% python3 -q
>>> import numpy as np
>>> import numpy.linalg as la
>>> np.set_printoptions(precision=2, suppress=True, linewidth=100, legacy="1.25")
>>> A = np.load("block3.npy")
>>> print(A)
[[ 27  13   5  -2   0   6  15  -2]
 [ 13  20  -5   2  -7   9   7   8]
 [  5  -5  25  -2  -4   1   4 -10]
 [ -2   2  -2  21   1  12 -13 -14]
 [  0  -7  -4   1  14   0  -4  -5]
 [  6   9   1  12   0  17  -7  -8]
 [ 15   7   4 -13  -4  -7  19  10]
 [ -2   8 -10 -14  -5  -8  10  29]]
>>> # symmetric, so the eigenvalues are real
>>> O, Rm = la.qr(A)
>>> print(np.round(O.T @ O, 2) + 0)
[[1. 0. 0. 0. 0. 0. 0. 0.]
 [0. 1. 0. 0. 0. 0. 0. 0.]
 [0. 0. 1. 0. 0. 0. 0. 0.]
 [0. 0. 0. 1. 0. 0. 0. 0.]
 [0. 0. 0. 0. 1. 0. 0. 0.]
 [0. 0. 0. 0. 0. 1. 0. 0.]
 [0. 0. 0. 0. 0. 0. 1. 0.]
 [0. 0. 0. 0. 0. 0. 0. 1.]]
>>> print(np.trace(O @ O.T))
8.0
>>> print(np.abs(np.diag(Rm)))
[34.53 20.   20.82 30.12  6.74  3.91  1.03  4.44]
>>> vals, evecs = la.eigh(A)
>>> vec = np.array([-2, 1, 0, 1, -1, -2, 0, -2])
>>> print(la.eigvalsh(A[1:, 1:]))
[ 0.99  3.81  7.78 11.45 28.92 35.57 56.48]
>>> print((np.sign(evecs[:, -1].round(6)) == np.sign(evecs[0, -1].round(6))).astype(int))
[1 1 0 0 0 0 1 1]
>>> print(vec @ A @ vec / (vec @ vec), round(vals[0], 2), np.round(vals[-1], 2))
13.8 0.64 58.25
>>> print(np.round(evecs * np.abs(vals) @ evecs.T, 2) + 0)
[[ 27.  13.   5.  -2.   0.   6.  15.  -2.]
 [ 13.  20.  -5.   2.  -7.   9.   7.   8.]
 [  5.  -5.  25.  -2.  -4.   1.   4. -10.]
 [ -2.   2.  -2.  21.   1.  12. -13. -14.]
 [  0.  -7.  -4.   1.  14.   0.  -4.  -5.]
 [  6.   9.   1.  12.   0.  17.  -7.  -8.]
 [ 15.   7.   4. -13.  -4.  -7.  19.  10.]
 [ -2.   8. -10. -14.  -5.  -8.  10.  29.]]
>>> print(vec @ A @ vec)
207
>>> print(np.abs(A).sum(axis=1).max(), round(np.abs(vals).max(), 2))
86 58.25
>>> r0 = np.array([2, -1, 0])
>>> print(np.convolve(A[1], r0))
[ 26  27 -30   9 -16  25   5   9  -8   0]
>>> print(np.cross(A[1, :3], A[7, :3]))
[-160  140  144]
>>> rng = np.random.default_rng(632589)
>>> lab = rng.permutation(8)
>>> M2 = A[:, lab] * rng.choice([-1, 1], 8)
>>> print(M2)
[[  2  -6   0   2  27 -13 -15  -5]
 [ -2  -9  -7  -8  13 -20  -7   5]
 [  2  -1  -4  10   5   5  -4 -25]
 [-21 -12   1  14  -2  -2  13   2]
 [ -1   0  14   5   0   7   4   4]
 [-12 -17   0   8   6  -9   7  -1]
 [ 13   7  -4 -10  15  -7 -19  -4]
 [ 14   8  -5 -29  -2  -8 -10  10]]
>>> left, _, vt = la.svd(A.T @ M2)
>>> print(np.round(left @ vt, 2) + 0)
[[ 0.  0.  0.  0.  1.  0.  0.  0.]
 [ 0.  0.  0.  0.  0. -1.  0.  0.]
 [ 0.  0.  0.  0.  0.  0.  0. -1.]
 [-1.  0.  0.  0.  0.  0.  0.  0.]
 [ 0.  0.  1.  0.  0.  0.  0.  0.]
 [ 0. -1.  0.  0.  0.  0.  0.  0.]
 [ 0.  0.  0.  0.  0.  0. -1.  0.]
 [ 0.  0.  0. -1.  0.  0.  0.  0.]]
>>> print(np.round(la.lstsq(A, M2)[0], 2) + 0)
[[ 0.  0.  0.  0.  1.  0.  0.  0.]
 [ 0.  0.  0.  0.  0. -1.  0.  0.]
 [ 0.  0.  0.  0.  0.  0.  0. -1.]
 [-1.  0.  0.  0.  0.  0.  0.  0.]
 [ 0.  0.  1.  0.  0.  0.  0.  0.]
 [ 0. -1.  0.  0.  0.  0.  0.  0.]
 [ 0.  0.  0.  0.  0.  0. -1.  0.]
 [ 0.  0.  0. -1.  0.  0.  0.  0.]]
>>> m1 = np.load("case2.npy")
>>> print(m1)
[[-0.49 -0.43 -1.94  2.19]
 [ 2.46 -1.24  0.72  0.95]
 [ 1.47  0.62 -2.11 -1.42]
 [ 0.74  2.62  0.52  1.14]]
>>> print(la.norm(m1, axis=0))
[3. 3. 3. 3.]
>>> lab = rng.permutation(4)
>>> M2 = m1[:, lab] * rng.choice([-1, 1], 4)
>>> print(M2)
[[-0.49  2.19  0.43  1.94]
 [ 2.46  0.95  1.24 -0.72]
 [ 1.47 -1.42 -0.62  2.11]
 [ 0.74  1.14 -2.62 -0.52]]
>>> left, _, vt = la.svd(m1.T @ M2)
>>> print(np.round(left @ vt, 2) + 0)
[[ 1.  0.  0.  0.]
 [ 0.  0. -1.  0.]
 [ 0.  0.  0. -1.]
 [ 0.  1.  0.  0.]]
>>> print(np.round(la.lstsq(m1, M2)[0], 2) + 0)
[[ 1.  0.  0.  0.]
 [ 0.  0. -1.  0.]
 [ 0.  0.  0. -1.]
 [ 0.  1.  0.  0.]]
>>> vec = np.array([3, 2, 3, 3])
>>> y = M2 @ vec
>>> c, lr = np.zeros(4), 1 / la.norm(M2, 2) ** 2
>>> for i in range(25):
...     c -= lr * M2.T @ (M2 @ c - y)
...     if i % 5 == 0: print(i, round(la.norm(M2 @ c - y), 2))
... 
0 0.0
5 0.0
10 0.0
15 0.0
20 0.0
>>> print(round(float(la.cond(M2)), 2))
1.0
>>> print(c)
[3. 2. 3. 3.]
>>> feats = np.loadtxt("m.csv", delimiter=",")
>>> print(feats)
[[ 0.68 -0.57  0.06  0.32  0.32]
 [-0.57 -0.03  0.11  0.57  0.57]
 [ 0.06  0.11  0.99 -0.06 -0.06]
 [ 0.32  0.57 -0.06  0.68 -0.32]
 [ 0.32  0.57 -0.06 -0.32  0.68]]
>>> print(round(la.eigvalsh(feats).min(), 2))
-1.0
>>> print(np.all(la.eigvalsh(feats) > 0))
False
>>> try:
...     la.cholesky(feats)
... except la.LinAlgError as e:
...     print(e)
... 
Matrix is not positive definite
>>> print([round(float(la.det(feats[:i, :i])), 2) + 0 for i in range(1, 6)])
[0.68, -0.35, -0.36, -0.68, -1.0]
>>> C2 = feats.T @ feats
>>> print((feats @ feats.T).shape)
(5, 5)
>>> print(np.allclose(C2, C2.T))
True
>>> print(np.trace(C2), round(float((feats ** 2).sum()), 2))
5.0 5.0
>>> lab = rng.permutation(5)
>>> M2 = feats[:, lab] * rng.choice([-1, 1], 5)
>>> print(M2)
[[ 0.06 -0.32 -0.68  0.57  0.32]
 [ 0.11 -0.57  0.57  0.03  0.57]
 [ 0.99  0.06 -0.06 -0.11 -0.06]
 [-0.06 -0.68 -0.32 -0.57 -0.32]
 [-0.06  0.32 -0.32 -0.57  0.68]]
>>> left, _, vt = la.svd(feats.T @ M2)
>>> print(lab)
[2 3 0 1 4]
>>> print(np.round(la.lstsq(feats, M2)[0], 2) + 0)
[[ 0.  0. -1.  0.  0.]
 [ 0.  0.  0. -1.  0.]
 [ 1.  0.  0.  0.  0.]
 [ 0. -1.  0.  0.  0.]
 [ 0.  0.  0.  0.  1.]]
>>> print(np.round(left @ vt, 2) + 0)
[[ 0.  0. -1.  0.  0.]
 [ 0.  0.  0. -1.  0.]
 [ 1.  0.  0.  0.  0.]
 [ 0. -1.  0.  0.  0.]
 [ 0.  0.  0.  0.  1.]]
>>> J = np.load("dump.npy")
>>> print(J)
[[0 3 4 4 0 6 6 3 3]
 [3 4 5 6 6 5 4 3 5]
 [4 5 4 6 4 0 3 3 0]
 [4 6 6 0 3 4 4 2 2]
 [0 6 4 3 4 2 4 1 5]
 [6 5 0 4 2 6 3 2 5]
 [6 4 3 4 4 3 6 2 1]
 [3 3 3 2 1 2 2 0 2]
 [3 5 0 2 5 5 1 2 0]]
>>> # equal to its transpose
>>> print(J.shape)
(9, 9)
>>> print(J.mean(axis=0))
[3.22 4.56 3.22 3.44 3.22 3.67 3.67 2.   2.56]
>>> print(J - J[0])
[[ 0  0  0  0  0  0  0  0  0]
 [ 3  1  1  2  6 -1 -2  0  2]
 [ 4  2  0  2  4 -6 -3  0 -3]
 [ 4  3  2 -4  3 -2 -2 -1 -1]
 [ 0  3  0 -1  4 -4 -2 -2  2]
 [ 6  2 -4  0  2  0 -3 -1  2]
 [ 6  1 -1  0  4 -3  0 -1 -2]
 [ 3  0 -1 -2  1 -4 -4 -3 -1]
 [ 3  2 -4 -2  5 -1 -5 -1 -3]]
>>> print(la.matrix_rank(J))
9
>>> print(round(la.norm(J), 2))
33.91
>>> print(J.sum(axis=0))
[29 41 29 31 29 33 33 18 23]
>>> print(la.svd(J, compute_uv=False))
[30.73  7.65  7.11  5.64  5.42  4.34  2.98  2.51  1.17]
>>> print(np.diff(J, axis=0))
[[ 3  1  1  2  6 -1 -2  0  2]
 [ 1  1 -1  0 -2 -5 -1  0 -5]
 [ 0  1  2 -6 -1  4  1 -1  2]
 [-4  0 -2  3  1 -2  0 -1  3]
 [ 6 -1 -4  1 -2  4 -1  1  0]
 [ 0 -1  3  0  2 -3  3  0 -4]
 [-3 -1  0 -2 -3 -1 -4 -2  1]
 [ 0  2 -3  0  4  3 -1  2 -2]]
